$ python -q
>>> import numpy as np
>>> from numpy import linalg as LA
>>> np.set_printoptions(precision=1, suppress=True, linewidth=100, floatmode="fixed")
>>> J = np.load("a.npy")
>>> print(J)
[[4 3 0 0 0 0 0]
 [0 0 0 0 0 0 0]
 [7 0 7 0 0 0 0]
 [0 8 6 9 0 0 0]
 [3 0 0 0 0 0 0]
 [0 7 0 0 3 0 2]
 [1 0 2 0 0 0 0]
 [2 0 0 0 0 0 0]
 [0 0 0 0 0 0 0]
 [0 0 0 0 0 0 0]
 [0 0 5 8 0 7 0]
 [9 6 0 0 0 0 0]
 [8 0 0 9 0 0 0]]
>>> Uu, sigma, VT = LA.svd(J)
>>> print(np.argmax(sigma[:-1] / (sigma[1:] + 1e-6)) + 1)
6
>>> A2 = Uu[:, :6] @ np.diag(sigma[:6]) @ VT[:6]
>>> print(A2.round(1) + 0)
[[4.0 3.0 0.0 0.0 0.0 0.0 0.0]
 [0.0 0.0 0.0 0.0 0.0 0.0 0.0]
 [7.0 0.0 7.0 0.0 0.0 0.0 0.0]
 [0.0 8.0 6.0 9.0 0.0 0.0 0.0]
 [3.0 0.0 0.0 0.0 0.0 0.0 0.0]
 [0.0 7.0 0.0 0.0 3.0 0.0 2.0]
 [1.0 0.0 2.0 0.0 0.0 0.0 0.0]
 [2.0 0.0 0.0 0.0 0.0 0.0 0.0]
 [0.0 0.0 0.0 0.0 0.0 0.0 0.0]
 [0.0 0.0 0.0 0.0 0.0 0.0 0.0]
 [0.0 0.0 5.0 8.0 0.0 7.0 0.0]
 [9.0 6.0 0.0 0.0 0.0 0.0 0.0]
 [8.0 0.0 0.0 9.0 0.0 0.0 0.0]]
>>> print(np.round(LA.norm(J - A2, 2), 1), np.round(sigma[6], 1))
0.0 0.0
>>> print(np.round(LA.norm(J - A2) / LA.norm(J), 1))
0.0
>>> print(LA.matrix_rank(A2))
6
>>> M = np.load("out2.npy")
>>> print(M)
[[ 1.3 -0.5  1.1  2.7  0.3  1.1 -0.2  1.2 -0.1  2.8  2.2]
 [ 0.1  2.7  0.2  1.8  1.5  0.8 -1.6 -1.4  2.2 -3.1  1.8]
 [-2.2  0.9  1.7 -4.5  2.0  1.0  1.0  0.9  1.5  0.9 -2.3]
 [-5.7  0.2  2.8 -1.3  3.7  0.2 -0.9 -0.7  2.0 -0.8  0.8]
 [ 0.2  0.1 -0.6  1.7 -2.9 -0.4  1.3  0.2 -1.9  1.5 -1.6]]
>>> Uu, sigma, VT = LA.svd(M, full_matrices=False)
>>> print(np.round(Uu.T @ M @ VT.T, 1) + 0)
[[10.0  0.0  0.0  0.0  0.0]
 [ 0.0  7.0  0.0  0.0  0.0]
 [ 0.0  0.0  4.9  0.0  0.0]
 [ 0.0  0.0  0.0  3.5  0.0]
 [ 0.0  0.0  0.0  0.0  2.5]]
>>> print(np.allclose(Uu * sigma @ VT, M))
True
>>> print(sigma / sigma[0])
[1.0 0.7 0.5 0.3 0.2]
>>> print(sigma)
[10.0  7.0  4.9  3.5  2.5]
>>> print(np.round(VT @ VT.T, 1) + 0)
[[1.0 0.0 0.0 0.0 0.0]
 [0.0 1.0 0.0 0.0 0.0]
 [0.0 0.0 1.0 0.0 0.0]
 [0.0 0.0 0.0 1.0 0.0]
 [0.0 0.0 0.0 0.0 1.0]]
>>> print(np.abs(Uu[:, 0]).round(6).argmax())
3
>>> print((sigma > 1e-8).sum())
5
>>> u = np.array([2, 1, -2])
>>> print(np.convolve(M[1], u))
[ 0.2  5.5  2.9 -1.6  4.4 -0.5 -5.4 -6.0  6.2 -1.2 -3.9  8.0 -3.6]
>>> print(np.correlate(M[1], M[4], "full"))
[ -0.2  -4.2   3.5  -7.7   0.6   1.1   0.2  -6.8   2.8   4.6 -15.5   7.6   4.7  -3.2  -3.8  12.8
 -12.3   4.9  -0.9  -0.4   0.4]
>>> print(np.cross(M[1, :3], M[4, :3]))
[-1.6  0.1 -0.5]
>>> print(round(float(LA.norm(M, 2)), 1))
10.0
>>> print(round(LA.norm(M[3] - M[2]), 1))
6.8
>>> print(round(LA.norm(M, 1), 1), round(float(LA.norm(M, np.inf)), 1))
12.0 19.1
>>> W1 = np.array([[-3, 0, 1],
...     [0, -1, 1],
...     [1, -1, -1],
...     [-1, -2, -2],
...     [3, -1, -3],
...     [0, 0, 2],
...     [-2, 1, -2],
...     [1, -1, -2],
...     [3, -1, -2],
...     [-1, 0, -1],
...     [-2, 0, 3]])
>>> beta = np.array([2, 1, -1])
>>> hid = np.maximum(M @ W1 + beta, 0)
>>> print((hid > 0).astype(int))
[[0 0 0]
 [1 0 1]
 [1 1 0]
 [1 0 0]
 [0 1 0]]
>>> basis = np.array([[3, -1], [-1, 0], [0, 0]])
>>> print(W1 @ basis)
[[-9  3]
 [ 1  0]
 [ 4 -1]
 [-1  1]
 [10 -3]
 [ 0  0]
 [-7  2]
 [ 4 -1]
 [10 -3]
 [-3  1]
 [-6  2]]
>>> print(hid @ basis)
[[  0.0   0.0]
 [ 37.5 -12.5]
 [ 79.7 -27.9]
 [121.8 -40.6]
 [ -4.0   0.0]]
